% python3 -q
>>> import numpy as np
>>> np.set_printoptions(precision=2, suppress=True, linewidth=160)
>>> M = np.load("layer8.npy")
>>> M
array([[-0.01, -0.28, -0.55,  0.05, -0.99, -0.32, -0.49, -0.81, -0.1 , -0.03, -1.29],
       [-0.51, -0.41, -1.6 , -0.58, -1.65, -0.88, -0.79, -0.91, -0.48,  0.32, -1.09],
       [-0.29,  0.03,  0.45, -0.04, -1.  ,  0.03, -0.62, -1.01, -0.18, -0.04, -0.68],
       [ 0.46, -0.23,  0.68,  0.38,  0.61,  0.05,  0.35,  0.56,  0.08,  0.06,  0.72],
       [ 0.45,  0.15,  1.17,  0.02,  0.65,  0.3 ,  0.25,  0.11,  0.12, -0.04,  0.86],
       [ 0.16,  0.79,  1.45,  0.66,  1.79,  0.43,  0.55,  2.05,  0.85, -0.66,  2.  ],
       [-0.82, -1.54, -2.51, -0.8 , -3.03, -0.76, -0.77, -1.81, -1.46, -0.16, -1.99],
       [ 0.07,  0.13, -0.17, -0.48, -0.79,  0.13, -0.89, -0.24, -0.47, -0.12,  0.05],
       [ 1.49,  1.38,  2.44,  0.86,  3.88,  1.56,  1.34,  3.03,  1.07,  0.39,  2.39],
       [ 0.72, -0.12,  0.61,  0.24,  1.49,  1.13,  0.37,  0.68,  0.45, -0.14,  0.59],
       [-0.58, -0.19, -0.47, -0.32, -0.35, -0.35, -0.06, -0.34, -0.25,  0.32,  0.08],
       [ 0.51,  0.59,  0.73,  0.48,  1.71,  0.57,  0.8 ,  1.15,  0.77, -0.32,  1.36],
       [ 0.7 ,  0.24,  0.72,  0.28,  0.73,  0.49,  0.18,  0.06, -0.13, -0.19,  0.66],
       [-0.38, -0.31,  0.16,  0.65, -0.21,  0.11, -0.14, -0.21, -0.09,  0.38, -0.37]])
>>> x0 = np.array([0, 2, 9, 3, 1, 9, 6, 4, 9, 4, 8])
>>> rhs = M @ x0
>>> np.round(np.linalg.pinv(M) @ M, 2) + 0
array([[1., 0., 0., 0., 0., 0., 0., 0., 0., 0., 0.],
       [0., 1., 0., 0., 0., 0., 0., 0., 0., 0., 0.],
       [0., 0., 1., 0., 0., 0., 0., 0., 0., 0., 0.],
       [0., 0., 0., 1., 0., 0., 0., 0., 0., 0., 0.],
       [0., 0., 0., 0., 1., 0., 0., 0., 0., 0., 0.],
       [0., 0., 0., 0., 0., 1., 0., 0., 0., 0., 0.],
       [0., 0., 0., 0., 0., 0., 1., 0., 0., 0., 0.],
       [0., 0., 0., 0., 0., 0., 0., 1., 0., 0., 0.],
       [0., 0., 0., 0., 0., 0., 0., 0., 1., 0., 0.],
       [0., 0., 0., 0., 0., 0., 0., 0., 0., 1., 0.],
       [0., 0., 0., 0., 0., 0., 0., 0., 0., 0., 1.]])
>>> try:
...     np.linalg.solve(M, rhs)
... except np.linalg.LinAlgError as e:
...     print(e)
... 
Last 2 dimensions of the array must be square
>>> np.round(np.linalg.solve(M.T @ M, M.T @ rhs), 2) + 0
array([0., 2., 9., 3., 1., 9., 6., 4., 9., 4., 8.])
>>> rng = np.random.default_rng(153583)
>>> rhs = rhs + 0.3 * rng.normal(size=14)
>>> rhs
array([-26.69, -46.68, -11.7 ,  18.72,  23.85,  55.29, -79.34, -13.  ,  94.93,  31.1 , -11.17,  42.34,  16.91,  -0.11])
>>> beta, *_ = np.linalg.lstsq(M, rhs)
>>> round(np.linalg.norm(rhs - M @ beta), 2)
np.float64(0.22)
>>> [round(float(np.linalg.norm(np.linalg.solve(M.T @ M + lam * np.eye(11), M.T @ rhs))), 2) for lam in (0, 1, 10, 100)]
[20.95, 14.9, 13.35, 7.95]
>>> beta
array([-0.33,  1.5 ,  8.76,  3.07,  0.1 ,  9.79,  6.1 ,  4.08, 10.64,  3.98,  8.46])
>>> beta.round()
array([-0.,  2.,  9.,  3.,  0., 10.,  6.,  4., 11.,  4.,  8.])
>>> Y = np.array([[-1, 0],
...     [-2, -1],
...     [1, -1],
...     [0, -1],
...     [1, 1],
...     [2, -2],
...     [1, 0],
...     [1, 1],
...     [0, -2],
...     [0, -2],
...     [1, -1]])
>>> np.einsum("ij,ij->i", M, M)
array([ 4.04,  9.79,  3.19,  2.21,  2.94, 16.24, 29.73,  2.01, 46.29,  5.63,  1.23,  9.13,  2.44,  1.1 ])
>>> np.einsum("ij->j", M)
array([ 1.97,  0.23,  3.11,  1.4 ,  2.84,  2.49,  0.08,  2.31,  0.18, -0.23,  3.29])
>>> np.linalg.matrix_rank(M @ Y)
np.int64(2)
